In [1]: import numpy as np

In [2]: np.set_printoptions(suppress=True, linewidth=160)

In [3]: M = np.loadtxt("dump.csv", delimiter=",")

In [4]: M
Out[4]: 
array([[ 1.,  2.,  0.],
       [ 2.,  4.,  2.],
       [ 3.,  5.,  4.],
       [ 4.,  7.,  5.],
       [ 4.,  8.,  6.],
       [ 5.,  8.,  6.],
       [ 6., 10.,  7.],
       [ 7., 11.,  8.],
       [ 8., 11.,  9.],
       [10., 12., 11.],
       [12., 12., 12.],
       [13., 12., 12.],
       [14., 12., 12.],
       [16., 13., 12.],
       [16., 14., 14.],
       [16., 16., 14.],
       [17., 16., 14.],
       [18., 16., 16.],
       [19., 18., 18.],
       [19., 19., 19.],
       [19., 21., 21.],
       [19., 22., 23.],
       [20., 22., 25.],
       [22., 22., 25.],
       [22., 23., 26.],
       [22., 24., 27.]])

In [5]: A2 = M / np.sqrt((M ** 2).mean(axis=1, keepdims=True))

In [6]: np.round(M - M.mean(axis=1, keepdims=True), 1)
Out[6]: 
array([[ 0. ,  1. , -1. ],
       [-0.7,  1.3, -0.7],
       [-1. ,  1. ,  0. ],
       [-1.3,  1.7, -0.3],
       [-2. ,  2. ,  0. ],
       [-1.3,  1.7, -0.3],
       [-1.7,  2.3, -0.7],
       [-1.7,  2.3, -0.7],
       [-1.3,  1.7, -0.3],
       [-1. ,  1. ,  0. ],
       [ 0. ,  0. ,  0. ],
       [ 0.7, -0.3, -0.3],
       [ 1.3, -0.7, -0.7],
       [ 2.3, -0.7, -1.7],
       [ 1.3, -0.7, -0.7],
       [ 0.7,  0.7, -1.3],
       [ 1.3,  0.3, -1.7],
       [ 1.3, -0.7, -0.7],
       [ 0.7, -0.3, -0.3],
       [ 0. ,  0. ,  0. ],
       [-1.3,  0.7,  0.7],
       [-2.3,  0.7,  1.7],
       [-2.3, -0.3,  2.7],
       [-1. , -1. ,  2. ],
       [-1.7, -0.7,  2.3],
       [-2.3, -0.3,  2.7]])

In [7]: np.round(np.linalg.norm(A2, axis=1), 1)
Out[7]: array([1.7, 1.7, 1.7, 1.7, 1.7, 1.7, 1.7, 1.7, 1.7, 1.7, 1.7, 1.7, 1.7, 1.7, 1.7, 1.7, 1.7, 1.7, 1.7, 1.7, 1.7, 1.7, 1.7, 1.7, 1.7, 1.7])

In [8]: A2[14].round(1)
Out[8]: array([1.1, 1. , 1. ])

In [9]: np.linalg.matrix_rank(M - M.mean(axis=1, keepdims=True))
Out[9]: np.int64(2)

In [10]: rng = np.random.default_rng(5291)

In [11]: A2 = M + rng.integers(-2, 3, (26, 1)) @ rng.integers(-2, 3, (1, 3))

In [12]: A2
Out[12]: 
array([[ 2.,  2., -1.],
       [ 4.,  4.,  0.],
       [ 2.,  5.,  5.],
       [ 6.,  7.,  3.],
       [ 6.,  8.,  4.],
       [ 6.,  8.,  5.],
       [ 8., 10.,  5.],
       [ 5., 11., 10.],
       [ 7., 11., 10.],
       [ 9., 12., 12.],
       [13., 12., 11.],
       [14., 12., 11.],
       [15., 12., 11.],
       [17., 13., 11.],
       [17., 14., 13.],
       [18., 16., 12.],
       [17., 16., 14.],
       [18., 16., 16.],
       [17., 18., 20.],
       [20., 19., 18.],
       [18., 21., 22.],
       [20., 22., 22.],
       [21., 22., 24.],
       [24., 22., 23.],
       [22., 23., 26.],
       [20., 24., 29.]])

In [13]: np.abs(A2 - M).sum(axis=1)
Out[13]: array([2., 4., 2., 4., 4., 2., 4., 4., 2., 2., 2., 2., 2., 2., 2., 4., 0., 0., 4., 2., 2., 2., 2., 4., 0., 4.])

In [14]: A2 - M
Out[14]: 
array([[ 1.,  0., -1.],
       [ 2.,  0., -2.],
       [-1.,  0.,  1.],
       [ 2.,  0., -2.],
       [ 2.,  0., -2.],
       [ 1.,  0., -1.],
       [ 2.,  0., -2.],
       [-2.,  0.,  2.],
       [-1.,  0.,  1.],
       [-1.,  0.,  1.],
       [ 1.,  0., -1.],
       [ 1.,  0., -1.],
       [ 1.,  0., -1.],
       [ 1.,  0., -1.],
       [ 1.,  0., -1.],
       [ 2.,  0., -2.],
       [ 0.,  0.,  0.],
       [ 0.,  0.,  0.],
       [-2.,  0.,  2.],
       [ 1.,  0., -1.],
       [-1.,  0.,  1.],
       [ 1.,  0., -1.],
       [ 1.,  0., -1.],
       [ 2.,  0., -2.],
       [ 0.,  0.,  0.],
       [-2.,  0.,  2.]])

In [15]: x0 = np.array([0, 1, 0])

In [16]: y = M @ x0

In [17]: np.round(np.linalg.lstsq(M, y)[0], 1) + 0
Out[17]: array([0., 1., 0.])

In [18]: y
Out[18]: array([ 2.,  4.,  5.,  7.,  8.,  8., 10., 11., 11., 12., 12., 12., 12., 13., 14., 16., 16., 16., 18., 19., 21., 22., 22., 22., 23., 24.])

In [19]: y = y + 0.3 * rng.normal(size=26)

In [20]: y.round(1)
Out[20]: 
array([ 2.1,  3.6,  5.4,  7.4,  7.9,  7.9,  9.8, 10.6, 10.9, 11.5, 11.9, 11.9, 11.9, 13.1, 14.4, 15.7, 15.9, 16. , 17.8, 18.6, 21.7, 22.4, 21.8, 22.2, 22.3,
       24.3])

In [21]: beta, *_ = np.linalg.lstsq(M, y)

In [22]: round(np.linalg.norm(y - M @ beta), 1)
Out[22]: np.float64(1.6)

In [23]: beta.round(1) + 0
Out[23]: array([0., 1., 0.])

In [24]: beta.round()
Out[24]: array([-0.,  1.,  0.])

In [25]: np.round(M.T @ (y - M @ beta), 1) + 0
Out[25]: array([0., 0., 0.])
